% python3 -q
>>> import numpy as np
>>> from numpy import linalg as LA
>>> np.set_printoptions(precision=1, suppress=True, linewidth=200, legacy="1.25")
>>> E = np.minimum.outer(np.arange(1, 5), np.arange(1, 5)) * -1
>>> E
array([[-1, -1, -1, -1],
       [-1, -2, -2, -2],
       [-1, -2, -3, -3],
       [-1, -2, -3, -4]])
>>> ev, evecs = LA.eigh(E)
>>> vec = np.array([2, 2, 2, 2])
>>> vec @ E @ vec
-120
>>> LA.eigvalsh(E[1:, 1:])
array([-7.9, -0.8, -0.3])
>>> vec @ E @ vec / (vec @ vec), round(float(ev[0]), 1), round(ev[-1], 1)
(-7.5, -8.3, -0.3)
>>> np.abs(E).sum(axis=1).max(), round(float(np.abs(ev).max()), 1)
(10, 8.3)
>>> evecs * np.maximum(ev, 0) @ evecs.T
array([[0., 0., 0., 0.],
       [0., 0., 0., 0.],
       [0., 0., 0., 0.],
       [0., 0., 0., 0.]])
>>> ev, evecs = LA.eig(E)
>>> np.sort(LA.eigvals(LA.inv(E)))
array([-3.5, -2.3, -1. , -0.1])
>>> np.sort(LA.eigvals(E.T))
array([-8.3, -1. , -0.4, -0.3])
>>> np.round(np.prod(ev), 1)
1.0
>>> np.round(E @ evecs[:, 0] - ev[0] * evecs[:, 0], 1) + 0
array([0., 0., 0., 0.])
>>> ev
array([-8.3, -1. , -0.4, -0.3])
>>> vec = np.array([1, 1, 2, 3])
>>> target = E @ vec
>>> target
array([ -7, -13, -18, -21])
>>> LA.solve(E, E[:, 2])
array([-0., -0.,  1., -0.])
>>> Q = E.astype(float).copy()
>>> for j in range(4):
...     Q[:, j] -= Q[:, :j] @ (Q[:, :j].T @ Q[:, j])
...     Q[:, j] /= LA.norm(Q[:, j])
... 
>>> Q.round(1) + 0
array([[-0.5,  0.9,  0. ,  0. ],
       [-0.5, -0.3,  0.8,  0. ],
       [-0.5, -0.3, -0.4,  0.7],
       [-0.5, -0.3, -0.4, -0.7]])
>>> np.round(Q.T @ E, 1) + 0
array([[2. , 3.5, 4.5, 5. ],
       [0. , 0.9, 1.4, 1.7],
       [0. , 0. , 0.8, 1.2],
       [0. , 0. , 0. , 0.7]])
>>> ev, evecs = LA.eigh(E)
>>> np.unique(ev.round(6) + 0, return_counts=True)[1]
array([1, 1, 1, 1])
>>> evecs @ np.diag(ev) @ evecs.T
array([[-1., -1., -1., -1.],
       [-1., -2., -2., -2.],
       [-1., -2., -3., -3.],
       [-1., -2., -3., -4.]])
>>> mat = np.load("out8.npy")
>>> mat
array([[0, 0, 0, 0, 0, 0, 0, 0, 0, 0, 0, 0],
       [0, 0, 0, 0, 0, 0, 1, 0, 0, 0, 1, 0],
       [0, 0, 0, 0, 0, 0, 0, 0, 0, 0, 0, 1],
       [0, 0, 0, 0, 0, 1, 0, 0, 0, 0, 0, 0],
       [0, 0, 0, 0, 0, 0, 0, 0, 0, 0, 0, 1],
       [0, 0, 0, 1, 0, 0, 0, 0, 0, 0, 1, 0],
       [0, 1, 0, 0, 0, 0, 0, 1, 0, 0, 1, 0],
       [0, 0, 0, 0, 0, 0, 1, 0, 0, 1, 1, 0],
       [0, 0, 0, 0, 0, 0, 0, 0, 0, 0, 0, 0],
       [0, 0, 0, 0, 0, 0, 0, 1, 0, 0, 1, 0],
       [0, 1, 0, 0, 0, 1, 1, 1, 0, 1, 0, 1],
       [0, 0, 1, 0, 1, 0, 0, 0, 0, 0, 1, 0]])
>>> round(float(LA.norm(mat, 2) / LA.norm(mat)), 1)
0.7
>>> np.argsort(-LA.norm(mat, axis=0).round(6), kind="stable")[:3]
array([10,  6,  7])
>>> LA.matrix_rank(mat, rtol=0.1)
9
>>> ev, evecs = LA.eigh(mat)
>>> np.round(LA.eigvalsh(mat @ mat), 1) + 0
array([ 0. ,  0. ,  0. ,  0.1,  0.4,  0.6,  1.1,  1.5,  2.1,  2.6,  5.3, 10.2])
>>> np.round(evecs.T @ evecs, 1) + 0
array([[1., 0., 0., 0., 0., 0., 0., 0., 0., 0., 0., 0.],
       [0., 1., 0., 0., 0., 0., 0., 0., 0., 0., 0., 0.],
       [0., 0., 1., 0., 0., 0., 0., 0., 0., 0., 0., 0.],
       [0., 0., 0., 1., 0., 0., 0., 0., 0., 0., 0., 0.],
       [0., 0., 0., 0., 1., 0., 0., 0., 0., 0., 0., 0.],
       [0., 0., 0., 0., 0., 1., 0., 0., 0., 0., 0., 0.],
       [0., 0., 0., 0., 0., 0., 1., 0., 0., 0., 0., 0.],
       [0., 0., 0., 0., 0., 0., 0., 1., 0., 0., 0., 0.],
       [0., 0., 0., 0., 0., 0., 0., 0., 1., 0., 0., 0.],
       [0., 0., 0., 0., 0., 0., 0., 0., 0., 1., 0., 0.],
       [0., 0., 0., 0., 0., 0., 0., 0., 0., 0., 1., 0.],
       [0., 0., 0., 0., 0., 0., 0., 0., 0., 0., 0., 1.]])
>>> np.abs(evecs[:, -1]).round(6).argmax()
10
>>> ev.round(1) + 0
array([-2.3, -1.6, -1.2, -0.8, -0.4,  0. ,  0. ,  0. ,  0.6,  1.1,  1.4,  3.2])
>>> round(ev.sum(), 1), np.trace(mat)
(0.0, 0)
>>> np.abs(evecs[:, -1])
array([0. , 0.3, 0.1, 0.1, 0.1, 0.2, 0.4, 0.4, 0. , 0.3, 0.6, 0.2])
